>>> import numpy as np
>>> np.set_printoptions(suppress=True, linewidth=200)
>>> u = np.array([0, 0, 2, 1, 0])
>>> mat = -1 * np.eye(5) + np.outer(u, u)
>>> print(mat)
[[-1.  0.  0.  0.  0.]
 [ 0. -1.  0.  0.  0.]
 [ 0.  0.  3.  2.  0.]
 [ 0.  0.  2.  0.  0.]
 [ 0.  0.  0.  0. -1.]]
>>> print(mat @ mat)
[[ 1.  0.  0.  0.  0.]
 [ 0.  1.  0.  0.  0.]
 [ 0.  0. 13.  6.  0.]
 [ 0.  0.  6.  4.  0.]
 [ 0.  0.  0.  0.  1.]]
>>> print(np.round(np.sort(np.linalg.eigvals(mat).real), 4))
[-1. -1. -1. -1.  4.]
>>> print((np.linalg.matrix_power((mat != 0) + (mat.T != 0) + np.eye(5), 5) > 0).astype(int))
[[1 0 0 0 0]
 [0 1 0 0 0]
 [0 0 1 1 0]
 [0 0 1 1 0]
 [0 0 0 0 1]]
>>> print(round(np.linalg.det(mat), 4))
4.0
>>> print((mat != 0).astype(int))
[[1 0 0 0 0]
 [0 1 0 0 0]
 [0 0 1 1 0]
 [0 0 1 0 0]
 [0 0 0 0 1]]
>>> vals, vecs = np.linalg.eigh(mat)
>>> print(np.unique(vals.round(6) + 0, return_counts=True)[1])
[4 1]
>>> print(np.round(vecs.T @ mat @ vecs, 4) + 0)
[[-1.  0.  0.  0.  0.]
 [ 0. -1.  0.  0.  0.]
 [ 0.  0. -1.  0.  0.]
 [ 0.  0.  0. -1.  0.]
 [ 0.  0.  0.  0.  4.]]
>>> print(np.round(np.abs(vecs[:, -1]), 4))
[0.     0.     0.8944 0.4472 0.    ]
>>> print((vals > 1e-8).sum(), (vals < -1e-8).sum())
1 4
>>> print(np.all(np.linalg.eigvalsh(mat) > 0))
False
>>> print([round(float(np.linalg.det(mat[:i, :i])), 2) + 0 for i in range(1, 6)])
[-1.0, 1.0, 3.0, -4.0, 4.0]
>>> vals, vecs = np.linalg.eigh(mat)
>>> x = np.array([3, 0, 1, 0, 0])
>>> print(np.round(vecs * np.abs(vals) @ vecs.T, 4))
[[1.  0.  0.  0.  0. ]
 [0.  1.  0.  0.  0. ]
 [0.  0.  3.4 1.2 0. ]
 [0.  0.  1.2 1.6 0. ]
 [0.  0.  0.  0.  1. ]]
>>> print(x @ mat @ x)
-6.0
>>> print(np.round(np.linalg.eigvalsh(mat[1:, 1:]), 4))
[-1. -1. -1.  4.]
>>> print(np.round(np.linalg.eigvals(mat), 4))
[ 4. -1. -1. -1. -1.]
>>> print(np.round(np.linalg.det(mat.T), 4))
4.0
>>> print(np.poly(mat))
[  1.   0. -10. -20. -15.  -4.]
>>> print(round(np.linalg.det(2 * mat), 4), round(np.linalg.det(mat), 4))
128.0 4.0
>>> rng = np.random.default_rng(43)
>>> z = rng.integers(0, 3, 4)
>>> W0 = np.triu((z[:, None] == z) & (rng.random((4, 4)) < 0.8), 1).astype(int)
>>> W0 += W0.T
>>> print(W0)
[[0 0 1 0]
 [0 0 1 0]
 [1 1 0 0]
 [0 0 0 0]]
>>> W = np.array([[3, 7, 8, 0], [9, 3, 9, 0], [3, 7, 5, 8], [2, 8, 5, 7]])
>>> coef = np.array([0, -1, -2, -4])
>>> hid = np.maximum(W0 @ W + coef, 0)
>>> print(hid)
[[ 3  6  3  4]
 [ 3  6  3  4]
 [12  9 15  0]
 [ 0  0  0  0]]
>>> print(np.linalg.matrix_rank(hid))
2
>>> cent = np.array([[1, 5], [-1, 3], [4, 2], [2, 0]])
>>> print((hid @ cent).round(6).argmax(axis=1))
[1 1 1 0]
>>> print(np.argsort(-np.linalg.norm(W0, axis=0).round(6), kind="stable")[:3])
[2 0 1]
>>> print(np.round(np.poly(W0), 4) + 0)
[ 1.  0. -2.  0.  0.]
>>> print(np.round(np.linalg.eigvals(W0).sum().real, 4))
-0.0
>>> print(np.round(np.linalg.eigvals(W0), 4) + 0)
[-1.4142  0.      1.4142  0.    ]
>>> print(np.round(np.linalg.det(W0[::-1]), 4))
0.0
>>> m1 = np.array([[13, 19, 9, 12, 23, 2, 15],
...     [19, 29, 15, 20, 33, 2, 21],
...     [9, 15, 9, 12, 15, 0, 9],
...     [12, 20, 12, 16, 20, 0, 12],
...     [23, 33, 15, 20, 41, 4, 27],
...     [2, 2, 0, 0, 4, 1, 3],
...     [15, 21, 9, 12, 27, 3, 18]])
>>> Y = m1 / np.linalg.norm(m1, axis=1, keepdims=True)
>>> gram = Y @ Y.T
>>> print((gram - 2 * np.eye(7)).round(6).argmax(axis=1))
[4 0 3 2 0 6 4]
>>> print(np.round(np.linalg.norm(Y, axis=1), 4))
[1. 1. 1. 1. 1. 1. 1.]
>>> print(gram[2].round(4))
[0.9837 0.9927 1.     1.     0.9788 0.8003 0.9714]
>>> print(gram.round(4))
[[1.     0.9982 0.9837 0.9837 0.9997 0.895  0.9983]
 [0.9982 1.     0.9927 0.9927 0.9964 0.8668 0.993 ]
 [0.9837 0.9927 1.     1.     0.9788 0.8003 0.9714]
 [0.9837 0.9927 1.     1.     0.9788 0.8003 0.9714]
 [0.9997 0.9964 0.9788 0.9788 1.     0.9061 0.9994]
 [0.895  0.8668 0.8003 0.8003 0.9061 1.     0.9197]
 [0.9983 0.993  0.9714 0.9714 0.9994 0.9197 1.    ]]
>>> print(np.argwhere(np.triu(np.abs(gram) > 0.95, 1)))
[[0 1]
 [0 2]
 [0 3]
 [0 4]
 [0 6]
 [1 2]
 [1 3]
 [1 4]
 [1 6]
 [2 3]
 [2 4]
 [2 6]
 [3 4]
 [3 6]
 [4 6]]
>>> vals, vecs = np.linalg.eigh(m1)
>>> x = np.array([3, -3, 1, 1, -1, 1, -2])
>>> print(x @ m1 @ x)
181
>>> print(np.round(np.linalg.eigvalsh(m1[1:, 1:]), 4) + 0)
[  0.       0.       0.       0.       9.5658 104.4342]
>>> print((np.sign(vecs[:, -1].round(6)) == np.sign(vecs[0, -1].round(6))).astype(int))
[1 1 1 1 1 1 1]
>>> print(round(float(x @ m1 @ x / (x @ x)), 4), round(vals[0], 4), round(float(vals[-1]), 4))
6.9615 -0.0 117.3075
>>> print(np.round(vecs * np.abs(vals) @ vecs.T, 4) + 0)
[[13. 19.  9. 12. 23.  2. 15.]
 [19. 29. 15. 20. 33.  2. 21.]
 [ 9. 15.  9. 12. 15.  0.  9.]
 [12. 20. 12. 16. 20.  0. 12.]
 [23. 33. 15. 20. 41.  4. 27.]
 [ 2.  2.  0.  0.  4.  1.  3.]
 [15. 21.  9. 12. 27.  3. 18.]]
